% ipython --no-banner

In [1]: import numpy as np

In [2]: import numpy.linalg as la

In [3]: np.set_printoptions(precision=2, suppress=True, linewidth=200)

In [4]: M = np.loadtxt("block10.csv", delimiter=",")

In [5]: M
Out[5]: 
array([[-10.52,  29.28, -19.24,  10.15,  11.01,  19.9 , -32.18],
       [-10.09,  30.28, -19.71,  10.56,  11.99,  19.13, -31.1 ],
       [-11.56,  28.86, -19.37,   9.61,  10.72,  18.77, -29.22],
       [-10.31,  29.46, -19.9 ,   8.56,  10.11,  18.12, -29.15],
       [-10.92,  29.29, -19.85,  10.53,  11.58,  20.98, -29.33],
       [-12.01,  31.68, -19.56,  12.  ,   7.99,  21.4 , -30.68],
       [ -9.88,  30.64, -21.13,   9.69,  10.58,  20.31, -29.31],
       [-10.2 ,  30.2 , -19.48,   9.61,  10.7 ,  19.78, -28.94],
       [-11.03,  31.12, -19.91,  10.97,  10.09,  19.49, -29.8 ],
       [ -7.56,  31.08, -21.  ,   9.69,   9.38,  18.15, -30.53],
       [ -9.3 ,  30.69, -18.1 ,  11.09,  11.63,  20.13, -30.86],
       [ -9.27,  29.22, -20.65,   8.05,  11.49,  20.01, -30.08],
       [ -9.89,  30.96, -22.3 ,   9.02,   9.39,  19.4 , -29.16],
       [ -8.51,  29.48, -21.58,  11.25,  10.53,  20.62, -29.7 ],
       [ -9.63,  28.84, -20.96,  10.6 ,  12.09,  20.07, -27.65],
       [ -9.37,  30.58, -19.32,  10.35,  11.35,  20.7 , -29.37],
       [-10.3 ,  30.86, -21.19,   9.37,  10.1 ,  19.36, -28.99],
       [ -8.45,  28.49, -19.92,  10.01,   9.91,  20.62, -29.2 ],
       [-10.44,  29.55, -21.  ,  10.08,   9.34,  20.77, -29.93],
       [ -9.22,  29.47, -19.84,  11.02,  10.03,  19.74, -30.01],
       [ -7.72,  30.38, -19.71,  10.11,  11.33,  20.55, -31.02],
       [ -8.9 ,  30.34, -19.13,   8.3 ,   9.85,  21.66, -29.6 ],
       [ -9.51,  29.81, -20.71,  10.6 ,  10.18,  19.67, -31.29],
       [ -9.51,  27.95, -19.23,  11.74,  10.05,  21.  , -28.8 ],
       [ -8.45,  29.32, -19.33,  10.79,   9.9 ,  19.45, -30.57],
       [-10.3 ,  31.6 , -18.72,  10.02,   9.93,  17.87, -29.66],
       [-10.17,  30.19, -21.6 ,  11.13,   9.36,  21.5 , -30.42],
       [-11.88,  29.81, -19.22,   9.32,  10.9 ,  21.07, -29.66],
       [-12.58,  29.54, -18.9 ,  11.45,  10.56,  18.55, -28.78],
       [-10.63,  29.95, -19.74,   9.9 ,  10.64,  19.82, -30.43],
       [-10.58,  28.82, -22.29,  10.76,   9.9 ,  20.51, -29.35]])

In [6]: B = np.c_[M[:, :1] @ np.array([[-1]]), np.array([2, 2, 2, 3, 1, 0, 2, 0, 2, 2, 1, 3, 1, 0, 1, 1, 0, 2, 0, 0, 3, 1, 3, 3, 1, 1, 1, 1, 0, 0, 2])]

In [7]: B
Out[7]: 
array([[10.52,  2.  ],
       [10.09,  2.  ],
       [11.56,  2.  ],
       [10.31,  3.  ],
       [10.92,  1.  ],
       [12.01,  0.  ],
       [ 9.88,  2.  ],
       [10.2 ,  0.  ],
       [11.03,  2.  ],
       [ 7.56,  2.  ],
       [ 9.3 ,  1.  ],
       [ 9.27,  3.  ],
       [ 9.89,  1.  ],
       [ 8.51,  0.  ],
       [ 9.63,  1.  ],
       [ 9.37,  1.  ],
       [10.3 ,  0.  ],
       [ 8.45,  2.  ],
       [10.44,  0.  ],
       [ 9.22,  0.  ],
       [ 7.72,  3.  ],
       [ 8.9 ,  1.  ],
       [ 9.51,  3.  ],
       [ 9.51,  3.  ],
       [ 8.45,  1.  ],
       [10.3 ,  1.  ],
       [10.17,  1.  ],
       [11.88,  1.  ],
       [12.58,  0.  ],
       [10.63,  0.  ],
       [10.58,  2.  ]])

In [8]: np.round(la.lstsq(M, B[:, 0])[0], 2) + 0
Out[8]: array([-1.,  0.,  0.,  0.,  0.,  0.,  0.])

In [9]: la.norm(la.qr(M)[0].T @ B, axis=0) ** 2 / ((B ** 2).sum(axis=0) + 1e-12)
Out[9]: array([1.  , 0.73])

In [10]: np.round(la.norm(B - M @ la.lstsq(M, B)[0], axis=0), 2) + 0
Out[10]: array([0.  , 4.83])

In [11]: la.matrix_rank(B)
Out[11]: np.int64(2)

In [12]: la.matrix_rank(np.c_[M, B])
Out[12]: np.int64(8)

In [13]: cen = (M - M.mean(axis=0)) / M.std(axis=0)

In [14]: cen.std(axis=0)
Out[14]: array([1., 1., 1., 1., 1., 1., 1.])

In [15]: beta = la.lstsq(np.delete(cen, 4, axis=1), cen[:, 4])[0]

In [16]: np.abs(beta).argmax()
Out[16]: np.int64(2)

In [17]: beta
Out[17]: array([ 0.1 , -0.3 ,  0.31, -0.16, -0.05,  0.03])

In [18]: round(1 - np.var(cen[:, 4] - np.delete(cen, 4, axis=1) @ beta), 2)
Out[18]: np.float64(0.2)

In [19]: X = np.loadtxt("m.csv", delimiter=",")

In [20]: X
Out[20]: 
array([[  2.49,   1.11, -11.77,  15.24,  -4.64],
       [  1.41,  10.71,  10.99,  11.14,   6.2 ],
       [ -2.74,  -3.98,   8.1 , -17.43,   2.68],
       [ -0.55, -10.01, -14.46,  -5.83,  -7.51],
       [ -0.43,  -9.83, -14.81,  -5.06,  -7.62],
       [  2.55,   8.93,   1.63,  17.51,   2.09],
       [ -2.4 ,  -9.54,  -3.48, -16.8 ,  -2.94],
       [  2.14,  10.21,   6.1 ,  15.39,   4.12],
       [ -1.08,   6.11,  16.63,  -4.94,   7.78],
       [  2.73,   3.73,  -8.46,  17.29,  -2.87]])

In [21]: G = np.cov(X, rowvar=False)

In [22]: np.round(la.eigvalsh(G)[::-1], 2) + 0
Out[22]: array([261.43, 173.31,   0.  ,   0.  ,   0.  ])

In [23]: X.std(axis=0)
Out[23]: array([ 2.  ,  8.06, 10.7 , 13.41,  5.29])

In [24]: np.argwhere(np.triu(np.abs(np.corrcoef(X.T)) > 0.8, 1))
Out[24]: 
array([[0, 3],
       [2, 4]])

In [25]: np.round(np.corrcoef(X[:, 1], X[:, 0])[0, 1], 2)
Out[25]: np.float64(0.66)

In [26]: arr = np.load("arr.npy")

In [27]: arr
Out[27]: 
array([[4, 0, 2, 4, 2, 0],
       [0, 4, 0, 4, 0, 2],
       [2, 0, 1, 2, 1, 0],
       [4, 4, 2, 8, 2, 2],
       [2, 0, 1, 2, 1, 0],
       [0, 2, 0, 2, 0, 1]])

In [28]: left, sig, vt = la.svd(arr)

In [29]: sig.round(2) + 0
Out[29]: array([13.53,  5.47,  0.  ,  0.  ,  0.  ,  0.  ])

In [30]: B = left[:, :2] @ np.diag(sig[:2]) @ vt[:2]

In [31]: la.matrix_rank(B)
Out[31]: np.int64(2)
